% python3 -q
>>> import numpy as np
>>> np.set_printoptions(precision=2, suppress=True, linewidth=200)
>>> rd = lambda a: np.round(a, 2) + 0
>>> M = np.array([[0, 3, -4], [-3, 0, 0], [4, 0, 0]])
>>> Uu, sig, vt = np.linalg.svd(M)
>>> sig
array([5., 5., 0.])
>>> np.argmax(sig[:-1] / (sig[1:] + 1e-6)) + 1
np.int64(2)
>>> M2 = Uu[:, :2] @ np.diag(sig[:2]) @ vt[:2]
>>> rd(np.abs(M - M2).max())
np.float64(0.0)
>>> np.linalg.matrix_rank(M, rtol=0.05)
np.int64(2)
>>> X = np.loadtxt("x.csv", delimiter=",")
>>> X
array([[25., 18., 19., 18., 25.],
       [18., 23., 19., 18., 17.],
       [19., 19., 21., 14., 19.],
       [18., 18., 14., 22., 15.],
       [25., 17., 19., 15., 27.]])
>>> vals, vecs = np.linalg.eig(X)
>>> rd(np.sort(np.linalg.eigvals(np.linalg.inv(X))))
array([0.01, 0.08, 0.14, 0.56, 3.46])
>>> rd(vals)
array([96.92, 11.81,  7.21,  0.29,  1.77])
>>> J = np.loadtxt("data.csv", delimiter=",")
>>> rd(J)
array([[ 0.59,  0.42, -0.26],
       [ 0.42,  0.57,  0.27],
       [-0.26,  0.27,  0.83]])
>>> r = np.linalg.matrix_rank(J)
>>> r
np.int64(2)
>>> ns = np.linalg.svd(J)[2][r:].T
>>> rd(ns @ ns.T)
array([[ 0.41, -0.42,  0.26],
       [-0.42,  0.43, -0.27],
       [ 0.26, -0.27,  0.17]])
>>> np.linalg.matrix_rank(J.T @ J), np.linalg.matrix_rank(J @ J.T)
(np.int64(2), np.int64(2))
>>> rd(np.linalg.eigvals(J).sum().real)
np.float64(2.0)
>>> rd(np.linalg.det(J[::-1]))
np.float64(0.0)
>>> rd(np.einsum("ij,ji->", J, J))
np.float64(2.0)
>>> rd(np.einsum("ii->", J))
np.float64(2.0)
>>> r0, v = J[0], J[1]
>>> rd(r0 @ r0)
np.float64(0.59)
>>> p = (r0 @ v) / (r0 @ r0) * r0
>>> np.linalg.matrix_rank(np.outer(r0, v))
np.int64(1)
>>> rd(v - p)
array([0.  , 0.28, 0.45])
>>> rd(np.outer(r0, v))
array([[ 0.25,  0.34,  0.16],
       [ 0.17,  0.24,  0.11],
       [-0.11, -0.15, -0.07]])
>>> rd(np.linalg.norm(r0 + v) ** 2 + np.linalg.norm(r0 - v) ** 2)
np.float64(2.33)
>>> rd((v - p) @ r0)
np.float64(0.0)
>>> def softmax(z):
...     e = np.exp(z - z.max(axis=-1, keepdims=True))
...     return e / e.sum(axis=-1, keepdims=True)
... 
>>> rd(softmax(J[1] + 5))
array([0.33, 0.39, 0.28])
>>> rd(softmax(J[1]))
array([0.33, 0.39, 0.28])
>>> att = J @ J.T / np.sqrt(3)
>>> rd(softmax(att)[1] @ J)
array([0.27, 0.43, 0.26])
>>> rd(softmax(att + np.triu(np.full(att.shape, -np.inf), 1)))
array([[1.  , 0.  , 0.  ],
       [0.48, 0.52, 0.  ],
       [0.24, 0.32, 0.44]])
>>> softmax(att).round(6).argmax(axis=1)
array([0, 1, 2])
>>> rd(np.linalg.norm(J, axis=0))
array([0.77, 0.76, 0.91])
>>> rd(np.linalg.norm(J, 2))
np.float64(1.0)
>>> rd(np.linalg.norm(J[1] - J[2]))
np.float64(0.94)
>>> rd(np.linalg.norm(J) ** 2 / np.linalg.norm(J, 2) ** 2)
np.float64(2.0)
>>> rd(J[1] @ J[2])
np.float64(0.27)
>>> rd(np.linalg.norm(J[1], 1)), rd(np.linalg.norm(J[1], np.inf))
(np.float64(1.26), np.float64(0.57))
>>> A = np.loadtxt("w.csv", delimiter=",")
>>> A
array([[ 0. , -2. ,  6. ,  1. ,  0.2],
       [-1.5, -1.5, 15. , -1.5,  1.7],
       [ 1. , -0.6,  3. , -0.2, -0.2],
       [-0.2,  0.4,  3. , -0.9, -0.9],
       [-0.6, -0.2,  2. ,  0.8,  0.7]])
>>> M2 = np.array([[2, -4, -1], [2, -1, 2], [-2, 5, -2], [1, 0, -2], [5, -1, -5]])
>>> rd(np.einsum("ij->j", A))
array([-1.3, -3.9, 29. , -0.8,  1.5])
>>> rd(M2.T @ A.T)
array([[-14. , -29. ,  -6.4, -11. ,  -1.3],
       [ 31.8,  80.8,  11.8,  16.3,  11.9],
       [-19. , -37. ,  -6.8,   1.3,  -8.9]])
>>> W0 = np.load("m.npy")
>>> W0
array([[-3,  3, -1,  0,  3],
       [ 0,  0, -2,  1, -1],
       [ 2, -2,  1, -1,  1],
       [ 2, -2,  1,  3,  1],
       [-3,  3, -3, -3,  2]])
>>> r = np.linalg.matrix_rank(W0)
>>> r
np.int64(4)
>>> ns = np.linalg.svd(W0)[2][r:].T
>>> [int(np.linalg.matrix_rank(W0[:, :j + 1])) for j in range(5)]
[1, 1, 2, 3, 4]
>>> [int(np.linalg.matrix_rank(W0[:i])) for i in range(1, len(W0) + 1)]
[1, 2, 3, 4, 4]
>>> np.allclose(W0 @ ns, 0)
True
>>> rd(ns[:, 0] / ns[np.abs(ns[:, 0]).round(6).argmax(), 0])
array([1., 1., 0., 0., 0.])
>>> np.linalg.matrix_rank(W0.T @ W0), np.linalg.matrix_rank(W0 @ W0.T)
(np.int64(4), np.int64(4))
>>> rd(ns @ ns.T)
array([[0.5, 0.5, 0. , 0. , 0. ],
       [0.5, 0.5, 0. , 0. , 0. ],
       [0. , 0. , 0. , 0. , 0. ],
       [0. , 0. , 0. , 0. , 0. ],
       [0. , 0. , 0. , 0. , 0. ]])
>>> rng = np.random.default_rng(34)
>>> idx = rng.permutation(5)
>>> idx
array([3, 0, 1, 2, 4])
>>> M2 = W0[idx][:, idx]
>>> rd(np.sort(np.abs(np.linalg.eigvals(M2))))
array([0.  , 2.14, 2.96, 4.64, 4.64])
>>> M2
array([[ 3,  2, -2,  1,  1],
       [ 0, -3,  3, -1,  3],
       [ 1,  0,  0, -2, -1],
       [-1,  2, -2,  1,  1],
       [-3, -3,  3, -3,  2]])
>>> rd(np.linalg.det(M2)), rd(np.linalg.det(W0[idx]))
(np.float64(0.0), np.float64(0.0))
>>> np.allclose(M2, W0)
False
>>> np.diag(M2)
array([ 3, -3,  0,  1,  2])
>>> data = np.load("case15.npy")
>>> data
array([[ 1,  1,  2, -1, -2, -1],
       [ 1,  1,  2, -1, -2, -1]])
>>> Uu, sig, vt = np.linalg.svd(data)
>>> np.argmax(sig[:-1] / (sig[1:] + 1e-6)) + 1
np.int64(1)
>>> M2 = Uu[:, :1] @ np.diag(sig[:1]) @ vt[:1]
>>> rd(np.abs(data - M2).max())
np.float64(0.0)
>>> rd(np.linalg.norm(data - M2, 2)), rd(sig[1])
(np.float64(0.0), np.float64(0.0))
>>> np.linalg.matrix_rank(M2)
np.int64(1)
>>> rd(np.linalg.norm(data - M2) / np.linalg.norm(data))
np.float64(0.0)
>>> m1 = np.loadtxt("out2.csv", delimiter=",")
>>> m1
array([[-0.1,  0.5, -0.4,  0.6],
       [ 0. , -0.1, -2.1, -0.1],
       [ 0.2,  2. ,  2.1,  0.7],
       [ 0.2,  0.1, -0.2,  1.5],
       [ 0.2, -0.9, -0.4, -0.5],
       [ 0.2,  1.2,  1.3,  1.2],
       [-1.6,  0.9, -2.1,  1.2],
       [ 0.7, -0.9, -0.7,  0.1],
       [-1.3, -0.2,  1.8, -0.1],
       [ 0. , -0.6, -0.5, -1. ],
       [-2.2,  1.1,  0.2,  1.5],
       [-0.6, -0.5,  1.6, -0.8],
       [ 2. ,  1. ,  8. , -1. ],
       [ 0.7,  0.2,  0.8,  0.8],
       [-0.5,  0.3, -0.5,  0.8],
       [-1.8,  1.1, -1.2, -2.3],
       [-1.8,  1.1,  0. ,  1.7],
       [-1.8,  0.3,  0.3,  0. ]])
>>> cen = (m1 - m1.mean(axis=0)) / m1.std(axis=0)
>>> np.argwhere(np.abs(cen) > 2)
array([[ 2,  1],
       [12,  0],
       [12,  2],
       [15,  3]])
>>> rd(cen.std(axis=0))
array([1., 1., 1., 1.])
>>> coef = np.linalg.lstsq(np.delete(cen, 3, axis=1), cen[:, 3])[0]
>>> rd(coef)
array([ 0.12,  0.43, -0.35])
>>> rd(1 - np.var(cen[:, 3] - np.delete(cen, 3, axis=1) @ coef))
np.float64(0.18)
